% python3 -q
>>> import numpy as np
>>> np.set_printoptions(suppress=True, linewidth=120)
>>> B = np.array([[-3, -2, 0, -2], [-1, -2, -2, 3], [1, 3, 0, 0], [2, -1, 2, 2]])
>>> A = B + B.T
>>> print(A)
[[-6 -3  1  0]
 [-3 -4  1  2]
 [ 1  1  0  2]
 [ 0  2  2  4]]
>>> C2 = A.T @ A
>>> print((A @ A.T).shape)
(4, 4)
>>> print(np.linalg.matrix_rank(C2))
4
>>> print(np.allclose(C2, C2.T))
True
>>> print(np.diag(C2))
[46 30  6 24]
>>> x = np.array([0, -2, 1, 2])
>>> y = A @ x
>>> print(y)
[ 7 13  2  6]
>>> print(np.round(np.linalg.solve(A, y), 2))
[-0. -2.  1.  2.]
>>> print(np.round(np.linalg.solve(A.T, A[3]), 2))
[-0. -0.  0.  1.]
>>> print(np.round(np.linalg.solve(A, y + A[:, 3]), 2))
[-0. -2.  1.  3.]
>>> print(np.kron(np.eye(2, dtype=int), A))
[[-6 -3  1  0  0  0  0  0]
 [-3 -4  1  2  0  0  0  0]
 [ 1  1  0  2  0  0  0  0]
 [ 0  2  2  4  0  0  0  0]
 [ 0  0  0  0 -6 -3  1  0]
 [ 0  0  0  0 -3 -4  1  2]
 [ 0  0  0  0  1  1  0  2]
 [ 0  0  0  0  0  2  2  4]]
>>> print(np.round(np.poly(A), 2))
[   1.    6.  -35. -128.  -64.]
>>> print(np.round(np.linalg.det(A[::-1]), 2))
-64.0
>>> print(np.einsum("ii->", A))
-6
>>> print(np.round(np.linalg.det(2 * A), 2), round(np.linalg.det(A), 2))
-1024.0 -64.0
>>> print(np.einsum("ij,ji->", A, A))
106
>>> print(np.round(np.linalg.norm(A, axis=1), 2))
[6.78 5.48 2.45 4.9 ]
>>> print(round(float(np.linalg.norm(A, 1)), 2), np.round(np.linalg.norm(A, np.inf), 2))
10.0 10.0
>>> print(np.linalg.norm(A, axis=1).argmax())
0
>>> T = np.stack([A, -2 * A, A[::-1]])
>>> print(np.einsum("bij,cij->bc", T, T))
[[ 106 -212  -14]
 [-212  424   28]
 [ -14   28  106]]
>>> print(T.shape)
(3, 4, 4)
>>> print(T.sum(axis=0))
[[ 6  5  1  4]
 [ 4  5 -1  0]
 [-4 -5  1  0]
 [-6 -5 -1 -4]]
>>> print(np.round(np.linalg.det(T), 2))
[  -64. -1024.   -64.]
>>> print(np.linalg.matrix_rank(T))
[4 4 4]
>>> J = np.load("run2.npy")
>>> print(J)
[[ -3  -3   8   4]
 [  4  -1   4   2]
 [ -3  -5 -10  -5]
 [ -3  -2  -4  -2]]
>>> print(J.reshape(-1, 2))
[[ -3  -3]
 [  8   4]
 [  4  -1]
 [  4   2]
 [ -3  -5]
 [-10  -5]
 [ -3  -2]
 [ -4  -2]]
>>> print(J.reshape(2, -1))
[[ -3  -3   8   4   4  -1   4   2]
 [ -3  -5 -10  -5  -3  -2  -4  -2]]
>>> T = J.reshape(4, 2, -1)
>>> print(T.transpose(1, 0, 2))
[[[ -3  -3]
  [  4  -1]
  [ -3  -5]
  [ -3  -2]]

 [[  8   4]
  [  4   2]
  [-10  -5]
  [ -4  -2]]]
>>> print(np.einsum("ihd,jhd->hij", T, T).shape)
(2, 4, 4)
>>> print(np.einsum("ihd,ihd->ih", T, T))
[[ 18  80]
 [ 17  20]
 [ 34 125]
 [ 13  20]]
>>> def softmax(z):
...     e = np.exp(z - z.max(axis=-1, keepdims=True))
...     return e / e.sum(axis=-1, keepdims=True)
... 
>>> print(np.round(softmax(J[1]), 2) + 0)
[0.47 0.   0.47 0.06]
>>> print(np.round(softmax(J).sum(axis=1), 2))
[1. 1. 1. 1.]
>>> S = J @ J.T / np.sqrt(4)
>>> print(np.round(softmax(S)[1] @ J, 2))
[ 3.67 -1.09  4.19  2.09]
>>> m1 = np.tanh(np.array([[1.9, 0.9],
...     [0.6, 0.1],
...     [0.0, 0.6],
...     [0.8, 0.1],
...     [-0.6, 1.3],
...     [-2.6, -0.2],
...     [-0.5, -1.7],
...     [-0.6, -1.3],
...     [0.6, -0.6],
...     [2.1, 0.2],
...     [-0.4, 0.3],
...     [0.9, -0.9],
...     [-1.0, -0.9],
...     [-0.3, 1.0]]) @ np.array([[0.4, 0.1, -1.2], [1.2, -0.1, -2.3]]))
>>> print(m1.round(2))
[[ 0.95  0.1  -1.  ]
 [ 0.35  0.05 -0.74]
 [ 0.62 -0.06 -0.88]
 [ 0.41  0.07 -0.83]
 [ 0.87 -0.19 -0.98]
 [-0.86 -0.24  1.  ]
 [-0.98  0.12  1.  ]
 [-0.95  0.07  1.  ]
 [-0.45  0.12  0.58]
 [ 0.79  0.19 -0.99]
 [ 0.2  -0.07 -0.21]
 [-0.62  0.18  0.76]
 [-0.9  -0.01  1.  ]
 [ 0.79 -0.13 -0.96]]
>>> P = m1 @ np.linalg.solve(m1.T @ m1, m1.T)
>>> print(np.round(np.linalg.eigvalsh(P), 2) + 0)
[0. 0. 0. 0. 0. 0. 0. 0. 0. 0. 0. 1. 1. 1.]
>>> print(np.allclose(P @ P, P))
True
>>> print(np.round(P @ m1[:, 0], 2))
[ 0.95  0.35  0.62  0.41  0.87 -0.86 -0.98 -0.95 -0.45  0.79  0.2  -0.62 -0.9   0.79]
>>> K = np.load("block1.npy")
>>> print(K)
[[ 3.37 -2.04  0.03]
 [ 1.98 -1.15 -0.01]
 [ 1.58 -1.01 -0.06]
 [-2.38  1.89  0.28]
 [-4.9   3.13  0.23]
 [-0.75  0.57 -0.05]
 [ 6.14 -4.24  0.07]
 [ 1.67 -1.14 -0.16]
 [-3.1   1.95  0.04]
 [ 4.81 -3.22  0.1 ]
 [-4.12  2.8   0.11]
 [ 1.96 -1.45 -0.2 ]
 [ 2.48 -1.59  0.03]
 [-5.08  3.23  0.15]
 [-2.87  1.84  0.17]
 [ 3.02 -1.96 -0.02]
 [-1.4   1.03 -0.29]
 [ 4.97 -3.24 -0.11]
 [ 3.59 -2.51  0.04]]
>>> P = K @ np.linalg.solve(K.T @ K, K.T)
>>> print(np.round(np.diag(P), 2))
[0.18 0.1  0.02 0.5  0.23 0.03 0.34 0.07 0.08 0.19 0.1  0.17 0.05 0.19 0.1  0.05 0.34 0.12 0.14]
>>> print(round(float(np.trace(P)), 2))
3.0
>>> print(np.round(softmax(10 * K[17]), 2) + 0)
[1. 0. 0.]
>>> print(np.round(softmax(K).sum(axis=1), 2))
[1. 1. 1. 1. 1. 1. 1. 1. 1. 1. 1. 1. 1. 1. 1. 1. 1. 1. 1.]
>>> print(np.round(softmax(K[17]), 2) + 0)
[0.99 0.   0.01]
>>> S = K @ K.T / np.sqrt(3)
>>> print(softmax(S).round(6).argmax(axis=1))
[ 6  6  6 13 13 13  6  6 13  6 13  6  6 13 13  6 13  6  6]
>>> print(np.round(softmax(S)[17] @ K, 2))
[ 6.13 -4.23  0.07]
>>> Ac = m1 - m1.mean(axis=0)
>>> Uu, sigma, Vh = np.linalg.svd(Ac, full_matrices=False)
>>> print(np.round(Vh[0] * np.sign(Vh[0, np.abs(Vh[0]).argmax()]), 2))
[-0.64  0.01  0.77]
>>> print(np.searchsorted(np.cumsum(sigma ** 2) / (sigma ** 2).sum(), 0.9) + 1)
1
>>> print(np.linalg.matrix_rank(Ac))
3
>>> print(np.round(sigma ** 2 / (sigma ** 2).sum(), 2))
[0.98 0.01 0.01]
>>> print(sigma.round(2))
[4.27 0.48 0.32]
>>> feats = np.load("x.npy")
>>> print(feats)
[[32  8 20]
 [ 8  2  5]
 [20  5 13]]
>>> print(np.argsort(-np.linalg.norm(feats, axis=0).round(6), kind="stable")[:3])
[0 2 1]
>>> print(round(float(np.linalg.norm(feats, 2) / np.linalg.norm(feats)), 2))
1.0
>>> sigma = 5 * 0.9 ** np.arange(3)
>>> rng = np.random.default_rng(3859)
>>> data = rng.normal(size=(16, 3)) * rng.permutation(sigma)
>>> print(data.round(2))
[[  1.11  -5.84   5.  ]
 [  5.45   8.91  -4.17]
 [  3.05  -4.79  -7.79]
 [ -3.08  -5.34   2.31]
 [  3.95   5.07  -5.51]
 [ -8.06   2.22   8.37]
 [  0.42  -1.04 -10.49]
 [  5.3    2.44  -1.92]
 [ -3.36   0.58  -6.85]
 [  2.16   4.24   6.01]
 [ -6.46   0.92   9.32]
 [  5.42  -0.93  -2.6 ]
 [ -5.78   2.35  -7.34]
 [  2.73   2.92  -0.84]
 [  0.15   5.     1.18]
 [  0.36  -2.28  -4.18]]
>>> B = np.c_[data[:, :2] @ np.array([[-1, 0], [3, 1]]), np.array([-1, -3, 1, 0, -3, -3, -3, -3, 2, 2, 1, 2, 2, -3, 3, -2])]
>>> print(B.round(2))
[[-18.64  -5.84  -1.  ]
 [ 21.28   8.91  -3.  ]
 [-17.42  -4.79   1.  ]
 [-12.95  -5.34   0.  ]
 [ 11.25   5.07  -3.  ]
 [ 14.72   2.22  -3.  ]
 [ -3.54  -1.04  -3.  ]
 [  2.03   2.44  -3.  ]
 [  5.1    0.58   2.  ]
 [ 10.56   4.24   2.  ]
 [  9.24   0.92   1.  ]
 [ -8.19  -0.93   2.  ]
 [ 12.83   2.35   2.  ]
 [  6.03   2.92  -3.  ]
 [ 14.84   5.     3.  ]
 [ -7.21  -2.28  -2.  ]]
>>> print(np.linalg.matrix_rank(B))
3
>>> C = data[[3, 0]].astype(float)
>>> for _ in range(6):
...     lab = np.linalg.norm(data[:, None] - C, axis=-1).argmin(axis=1)
...     C = np.array([data[lab == j].mean(axis=0) for j in range(2)])
... 
>>> print(lab)
[1 0 0 1 0 1 0 0 0 1 1 0 0 0 1 0]
>>> print(np.abs(C[1] - C[0]).argmax())
2
>>> T = np.stack([data, 2 * data, data[::-1]])
>>> print(np.round(np.einsum("bij,cij->bc", T, T), 2))
[[1126.38 2252.77  231.82]
 [2252.77 4505.53  463.65]
 [ 231.82  463.65 1126.38]]
>>> print(np.linalg.matrix_rank(T))
[3 3 3]
>>> print(np.linalg.matrix_rank(T.reshape(3, -1)))
2
>>> F = np.load("layer4.npy")
>>> print(F)
[[ 7.59  0.16 -4.65]
 [-2.59  2.58 -5.81]
 [-0.56  4.36  5.22]]
>>> q, r_ = np.linalg.qr(F)
>>> print(round(float(np.trace(q @ q.T)), 2))
3.0
>>> print(r_.round(2))
[[-8.04  0.98  2.88]
 [ 0.   -4.97 -0.84]
 [ 0.    0.    8.58]]
>>> print(round(abs(r_[0, 0]), 2), round(np.linalg.norm(F[:, 0]), 2))
8.04 8.04
>>> print(np.round(np.abs(np.diag(r_)), 2))
[8.04 4.97 8.58]
>>> print(q.shape, r_.shape)
(3, 3) (3, 3)
>>> q = r_.astype(float).copy()
>>> for j in range(3):
...     q[:, j] -= q[:, :j] @ (q[:, :j].T @ q[:, j])
...     q[:, j] /= np.linalg.norm(q[:, j])
... 
>>> print(q.T @ q)
[[1. 0. 0.]
 [0. 1. 0.]
 [0. 0. 1.]]
>>> print(q)
[[-1.  0.  0.]
 [ 0. -1.  0.]
 [ 0.  0.  1.]]
>>> print(np.unravel_index(np.abs(q).argmax(), q.shape))
(np.int64(0), np.int64(0))
>>> print(q.shape)
(3, 3)
>>> B = np.linalg.inv(F)
>>> print(np.round(np.linalg.det(F) * B, 2))
[[ 38.8  -21.11  11.07]
 [ 16.77  37.02  56.14]
 [ -9.85 -33.18  20.  ]]
>>> print(B.round(2))
[[ 0.11 -0.06  0.03]
 [ 0.05  0.11  0.16]
 [-0.03 -0.1   0.06]]
>>> print(np.allclose(B, F.T))
False
>>> print(round(np.linalg.slogdet(F)[0], 2))
1.0
>>> print(round(np.linalg.det(F) * np.linalg.det(B), 2))
1.0
>>> print(round(float(np.linalg.eigvals(feats).sum().real), 2))
47.0
>>> print(np.einsum("ii->", feats))
47
>>> mat = np.array([[3, -7, -8], [9, -21, -24], [0, 0, 0]])
>>> print(np.linalg.cond(mat) > 100)
True
>>> print(np.linalg.matrix_rank(mat, rtol=0.1))
1
>>> print(np.argsort(-np.linalg.norm(mat, axis=0).round(6), kind="stable")[:3])
[2 1 0]
>>> print([round(float(x), 2) for x in np.linalg.svd(mat, compute_uv=False)[:3]])
[34.93, 0.0, 0.0]
